$ python3 -q
>>> import numpy as np
>>> np.set_printoptions(precision=2, suppress=True, linewidth=140, floatmode="fixed")
>>> def rnd(a):
...     return np.round(a, 2) + 0
... 
>>> data = np.loadtxt("a.csv", delimiter=",")
>>> data
array([[ 0.00,  0.00,  0.00,  2.00,  0.00,  0.00,  1.00],
       [ 1.00,  0.00,  0.00,  0.00,  0.00,  0.00,  0.00],
       [ 0.00,  0.00, 15.00,  6.00,  5.00,  3.00,  5.00],
       [ 0.00,  0.00,  0.00,  3.00,  0.00,  0.00,  1.00],
       [ 2.00,  9.00,  0.00,  2.00,  5.00,  9.00,  2.00],
       [ 0.00,  3.00,  0.00,  2.00,  1.00,  1.00,  1.00],
       [ 0.00,  0.00,  0.00,  0.00,  0.00,  0.00,  0.00],
       [ 4.00,  0.00,  0.00,  0.00,  0.00,  0.00,  0.00],
       [ 0.00,  0.00,  0.00,  0.00,  0.00,  1.00,  0.00],
       [ 0.00,  0.00,  5.00,  5.00,  1.00,  0.00,  3.00],
       [ 1.00,  0.00,  0.00,  0.00,  0.00,  0.00,  0.00],
       [ 0.00,  0.00,  0.00,  0.00,  0.00,  0.00,  0.00],
       [ 0.00,  0.00,  3.00,  2.00,  0.00,  0.00,  1.00],
       [ 0.00,  3.00,  9.00,  5.00,  5.00,  5.00,  5.00],
       [ 7.00,  3.00,  3.00,  4.00,  9.00,  3.00,  1.00],
       [ 5.00,  2.00,  0.00,  0.00,  2.00,  3.00,  0.00],
       [ 0.00,  0.00,  0.00,  1.00,  0.00,  0.00,  0.00],
       [ 0.00,  0.00,  0.00,  0.00,  0.00,  0.00,  0.00],
       [ 0.00,  1.00,  9.00,  5.00,  5.00,  3.00,  4.00],
       [ 0.00,  2.00,  0.00,  0.00,  0.00,  5.00,  0.00],
       [ 0.00,  0.00,  0.00,  0.00,  0.00,  0.00,  0.00],
       [ 0.00,  0.00, 11.00,  7.00,  4.00,  0.00,  7.00],
       [ 0.00,  0.00,  0.00,  2.00,  0.00,  0.00,  0.00],
       [ 0.00,  0.00,  0.00,  0.00,  0.00,  0.00,  0.00],
       [ 5.00,  6.00, 11.00,  5.00, 10.00,  9.00,  4.00],
       [ 0.00,  0.00,  3.00,  4.00,  0.00,  0.00,  2.00],
       [ 7.00,  5.00,  9.00,  5.00, 11.00,  7.00,  3.00],
       [ 0.00,  0.00,  0.00,  0.00,  0.00,  0.00,  0.00],
       [ 0.00,  0.00,  1.00,  0.00,  0.00,  1.00,  0.00],
       [ 0.00,  0.00,  1.00,  2.00,  0.00,  0.00,  0.00],
       [ 0.00,  5.00,  3.00,  4.00,  5.00,  5.00,  4.00],
       [ 0.00,  3.00,  0.00,  2.00,  0.00,  3.00,  2.00],
       [ 0.00,  1.00,  0.00,  0.00,  0.00,  0.00,  0.00],
       [ 0.00,  0.00,  0.00,  0.00,  0.00,  0.00,  0.00]])
>>> C = data[[14, 5]].astype(float)
>>> for _ in range(3):
...     z = np.linalg.norm(data[:, None] - C, axis=-1).argmin(axis=1)
...     C = np.array([data[z == j].mean(axis=0) for j in range(2)])
... 
>>> z
array([1, 1, 0, 1, 0, 1, 1, 1, 1, 1, 1, 1, 1, 0, 0, 1, 1, 1, 0, 1, 1, 0, 1, 1, 0, 1, 0, 1, 1, 1, 0, 1, 1, 1])
>>> rnd(C[1] - C[0])
array([-1.89, -3.12, -7.26, -3.78, -6.40, -4.33, -3.45])
>>> feats = np.load("w.npy")
>>> rnd(feats)
array([[ 0.85, -0.27,  0.15,  0.09,  0.09,  0.21, -0.21, -0.27],
       [-0.27,  0.51,  0.27,  0.16,  0.16,  0.38, -0.38, -0.49],
       [ 0.15,  0.27,  0.85, -0.09, -0.09, -0.21,  0.21,  0.27],
       [ 0.09,  0.16, -0.09,  0.95, -0.05, -0.13,  0.13,  0.16],
       [ 0.09,  0.16, -0.09, -0.05,  0.95, -0.13,  0.13,  0.16],
       [ 0.21,  0.38, -0.21, -0.13, -0.13,  0.70,  0.30,  0.38],
       [-0.21, -0.38,  0.21,  0.13,  0.13,  0.30,  0.70, -0.38],
       [-0.27, -0.49,  0.27,  0.16,  0.16,  0.38, -0.38,  0.51]])
>>> evals, evecs = np.linalg.eigh(feats)
>>> rnd(evecs.T @ feats @ evecs)
array([[-1.00,  0.00,  0.00,  0.00,  0.00,  0.00,  0.00,  0.00],
       [ 0.00,  1.00,  0.00,  0.00,  0.00,  0.00,  0.00,  0.00],
       [ 0.00,  0.00,  1.00,  0.00,  0.00,  0.00,  0.00,  0.00],
       [ 0.00,  0.00,  0.00,  1.00,  0.00,  0.00,  0.00,  0.00],
       [ 0.00,  0.00,  0.00,  0.00,  1.00,  0.00,  0.00,  0.00],
       [ 0.00,  0.00,  0.00,  0.00,  0.00,  1.00,  0.00,  0.00],
       [ 0.00,  0.00,  0.00,  0.00,  0.00,  0.00,  1.00,  0.00],
       [ 0.00,  0.00,  0.00,  0.00,  0.00,  0.00,  0.00,  1.00]])
>>> rnd(np.linalg.svd(feats, compute_uv=False))
array([1.00, 1.00, 1.00, 1.00, 1.00, 1.00, 1.00, 1.00])
>>> rnd(np.linalg.eigvalsh(feats + -3 * np.eye(8)))
array([-4.00, -2.00, -2.00, -2.00, -2.00, -2.00, -2.00, -2.00])
>>> (evals > 1e-8).sum(), (evals < -1e-8).sum()
(np.int64(7), np.int64(1))
>>> rnd(evecs.T @ evecs)
array([[1.00, 0.00, 0.00, 0.00, 0.00, 0.00, 0.00, 0.00],
       [0.00, 1.00, 0.00, 0.00, 0.00, 0.00, 0.00, 0.00],
       [0.00, 0.00, 1.00, 0.00, 0.00, 0.00, 0.00, 0.00],
       [0.00, 0.00, 0.00, 1.00, 0.00, 0.00, 0.00, 0.00],
       [0.00, 0.00, 0.00, 0.00, 1.00, 0.00, 0.00, 0.00],
       [0.00, 0.00, 0.00, 0.00, 0.00, 1.00, 0.00, 0.00],
       [0.00, 0.00, 0.00, 0.00, 0.00, 0.00, 1.00, 0.00],
       [0.00, 0.00, 0.00, 0.00, 0.00, 0.00, 0.00, 1.00]])
>>> rnd(evals.sum()), np.trace(feats)
(np.float64(6.0), np.float64(6.0))
